In [1]: import numpy as np

In [2]: np.set_printoptions(suppress=True, linewidth=120)

In [3]: X = np.array([[2, 2, 0, 0, 1, 3, 1, 1, 0, 2, 3],
   ...:     [0, 0, 0, 1, 0, 2, 1, 3, 2, 0, 3],
   ...:     [0, 1, 3, 3, 0, 0, 0, 3, 2, 0, 2],
   ...:     [1, 1, 1, 1, 3, 1, 1, 0, 0, 1, 3]])

In [4]: out = np.array([[-3, 3],
   ...:     [-2, -5],
   ...:     [-5, -2],
   ...:     [1, 4],
   ...:     [-5, -2],
   ...:     [-2, -3],
   ...:     [-2, 2],
   ...:     [-1, 4],
   ...:     [1, -5],
   ...:     [5, -4],
   ...:     [5, 1]])

In [5]: np.linalg.matrix_rank(X @ out)
Out[5]: np.int64(2)

In [6]: np.linalg.matrix_rank(np.vstack([X, out.T]))
Out[6]: np.int64(6)

In [7]: out = X[0, 0] * X[1:] - np.outer(X[1:, 0], X[0])

In [8]: out
Out[8]: 
array([[ 0,  0,  0,  2,  0,  4,  2,  6,  4,  0,  6],
       [ 0,  2,  6,  6,  0,  0,  0,  6,  4,  0,  4],
       [ 0,  0,  2,  2,  5, -1,  1, -1,  0,  0,  3]])

In [9]: np.linalg.matrix_rank(out), np.linalg.matrix_rank(X)
Out[9]: (np.int64(3), np.int64(4))

In [10]: W0 = np.diag(np.array([2, 1, 5, 4, 5, 2, 2, 3, 3, 5])) + 4 * np.eye(10, k=1) + 4 * np.eye(10, k=-1)

In [11]: W0
Out[11]: 
array([[2., 4., 0., 0., 0., 0., 0., 0., 0., 0.],
       [4., 1., 4., 0., 0., 0., 0., 0., 0., 0.],
       [0., 4., 5., 4., 0., 0., 0., 0., 0., 0.],
       [0., 0., 4., 4., 4., 0., 0., 0., 0., 0.],
       [0., 0., 0., 4., 5., 4., 0., 0., 0., 0.],
       [0., 0., 0., 0., 4., 2., 4., 0., 0., 0.],
       [0., 0., 0., 0., 0., 4., 2., 4., 0., 0.],
       [0., 0., 0., 0., 0., 0., 4., 3., 4., 0.],
       [0., 0., 0., 0., 0., 0., 0., 4., 3., 4.],
       [0., 0., 0., 0., 0., 0., 0., 0., 4., 5.]])

In [12]: q, Rm = np.linalg.qr(W0)

In [13]: np.round(q @ Rm, 2) + 0
Out[13]: 
array([[2., 4., 0., 0., 0., 0., 0., 0., 0., 0.],
       [4., 1., 4., 0., 0., 0., 0., 0., 0., 0.],
       [0., 4., 5., 4., 0., 0., 0., 0., 0., 0.],
       [0., 0., 4., 4., 4., 0., 0., 0., 0., 0.],
       [0., 0., 0., 4., 5., 4., 0., 0., 0., 0.],
       [0., 0., 0., 0., 4., 2., 4., 0., 0., 0.],
       [0., 0., 0., 0., 0., 4., 2., 4., 0., 0.],
       [0., 0., 0., 0., 0., 0., 4., 3., 4., 0.],
       [0., 0., 0., 0., 0., 0., 0., 4., 3., 4.],
       [0., 0., 0., 0., 0., 0., 0., 0., 4., 5.]])

In [14]: round(abs(Rm[0, 0]), 2), np.round(np.linalg.norm(W0[:, 0]), 2)
Out[14]: (np.float64(4.47), np.float64(4.47))

In [15]: np.allclose(Rm.T @ Rm, W0.T @ W0)
Out[15]: True

In [16]: out = np.linalg.inv(W0)

In [17]: np.round(W0 @ out, 2) + 0
Out[17]: 
array([[1., 0., 0., 0., 0., 0., 0., 0., 0., 0.],
       [0., 1., 0., 0., 0., 0., 0., 0., 0., 0.],
       [0., 0., 1., 0., 0., 0., 0., 0., 0., 0.],
       [0., 0., 0., 1., 0., 0., 0., 0., 0., 0.],
       [0., 0., 0., 0., 1., 0., 0., 0., 0., 0.],
       [0., 0., 0., 0., 0., 1., 0., 0., 0., 0.],
       [0., 0., 0., 0., 0., 0., 1., 0., 0., 0.],
       [0., 0., 0., 0., 0., 0., 0., 1., 0., 0.],
       [0., 0., 0., 0., 0., 0., 0., 0., 1., 0.],
       [0., 0., 0., 0., 0., 0., 0., 0., 0., 1.]])

In [18]: rng = np.random.default_rng(42)

In [19]: z = rng.permutation(10)

In [20]: out = W0[:, z] * rng.choice([-1, 1], 10)

In [21]: out
Out[21]: 
array([[ 0.,  0.,  2.,  0.,  0., -0.,  0., -0.,  4., -0.],
       [ 0.,  0.,  4.,  0.,  0., -4.,  0., -0.,  1., -0.],
       [ 0.,  0.,  0.,  0.,  4., -5.,  0., -0.,  4., -0.],
       [ 0.,  0.,  0.,  0.,  4., -4.,  4., -0.,  0., -0.],
       [ 4.,  0.,  0.,  0.,  4., -0.,  5., -0.,  0., -0.],
       [ 2.,  4.,  0.,  0.,  0., -0.,  4., -0.,  0., -0.],
       [ 4.,  2.,  0.,  4.,  0., -0.,  0., -0.,  0., -0.],
       [ 0.,  4.,  0.,  3.,  0., -0.,  0., -0.,  0., -4.],
       [ 0.,  0.,  0.,  4.,  0., -0.,  0., -4.,  0., -3.],
       [ 0.,  0.,  0.,  0.,  0., -0.,  0., -5.,  0., -4.]])

In [22]: Uu, _, vt = np.linalg.svd(W0.T @ out)

In [23]: z
Out[23]: array([5, 6, 0, 7, 3, 2, 4, 9, 1, 8])

In [24]: u = np.array([0, 2, 3, 1, 4, -1, -1, 2, -5, 1]) + 0.5

In [25]: mat = np.outer(u, u) / (u @ u)

In [26]: print(mat.round(2) + 0)
[[ 0.    0.02  0.02  0.01  0.03  0.    0.    0.02 -0.03  0.01]
 [ 0.02  0.09  0.12  0.05  0.16 -0.02 -0.02  0.09 -0.16  0.05]
 [ 0.02  0.12  0.17  0.07  0.22 -0.02 -0.02  0.12 -0.22  0.07]
 [ 0.01  0.05  0.07  0.03  0.1  -0.01 -0.01  0.05 -0.1   0.03]
 [ 0.03  0.16  0.22  0.1   0.29 -0.03 -0.03  0.16 -0.29  0.1 ]
 [ 0.   -0.02 -0.02 -0.01 -0.03  0.    0.   -0.02  0.03 -0.01]
 [ 0.   -0.02 -0.02 -0.01 -0.03  0.    0.   -0.02  0.03 -0.01]
 [ 0.02  0.09  0.12  0.05  0.16 -0.02 -0.02  0.09 -0.16  0.05]
 [-0.03 -0.16 -0.22 -0.1  -0.29  0.03  0.03 -0.16  0.29 -0.1 ]
 [ 0.01  0.05  0.07  0.03  0.1  -0.01 -0.01  0.05 -0.1   0.03]]

In [27]: Uu, sv, vt = np.linalg.svd(mat)

In [28]: evecs = vt[:(sv > 1e-8).sum()]

In [29]: x0 = mat[6] + 4 * mat[5] + rng.integers(2) * np.eye(10)[3]

In [30]: x0.round(2)
Out[30]: array([-0.02, -0.09, -0.12, -0.05, -0.16,  0.02,  0.02, -0.09,  0.16, -0.05])

In [31]: print(np.linalg.matrix_rank(np.vstack([mat, x0])))
1

In [32]: np.round(np.trace(np.linalg.pinv(mat) @ mat), 2)
Out[32]: np.float64(1.0)

In [33]: np.round(mat @ np.linalg.pinv(mat) @ mat, 2) + 0
Out[33]: 
array([[ 0.  ,  0.02,  0.02,  0.01,  0.03,  0.  ,  0.  ,  0.02, -0.03,  0.01],
       [ 0.02,  0.09,  0.12,  0.05,  0.16, -0.02, -0.02,  0.09, -0.16,  0.05],
       [ 0.02,  0.12,  0.17,  0.07,  0.22, -0.02, -0.02,  0.12, -0.22,  0.07],
       [ 0.01,  0.05,  0.07,  0.03,  0.1 , -0.01, -0.01,  0.05, -0.1 ,  0.03],
       [ 0.03,  0.16,  0.22,  0.1 ,  0.29, -0.03, -0.03,  0.16, -0.29,  0.1 ],
       [ 0.  , -0.02, -0.02, -0.01, -0.03,  0.  ,  0.  , -0.02,  0.03, -0.01],
       [ 0.  , -0.02, -0.02, -0.01, -0.03,  0.  ,  0.  , -0.02,  0.03, -0.01],
       [ 0.02,  0.09,  0.12,  0.05,  0.16, -0.02, -0.02,  0.09, -0.16,  0.05],
       [-0.03, -0.16, -0.22, -0.1 , -0.29,  0.03,  0.03, -0.16,  0.29, -0.1 ],
       [ 0.01,  0.05,  0.07,  0.03,  0.1 , -0.01, -0.01,  0.05, -0.1 ,  0.03]])
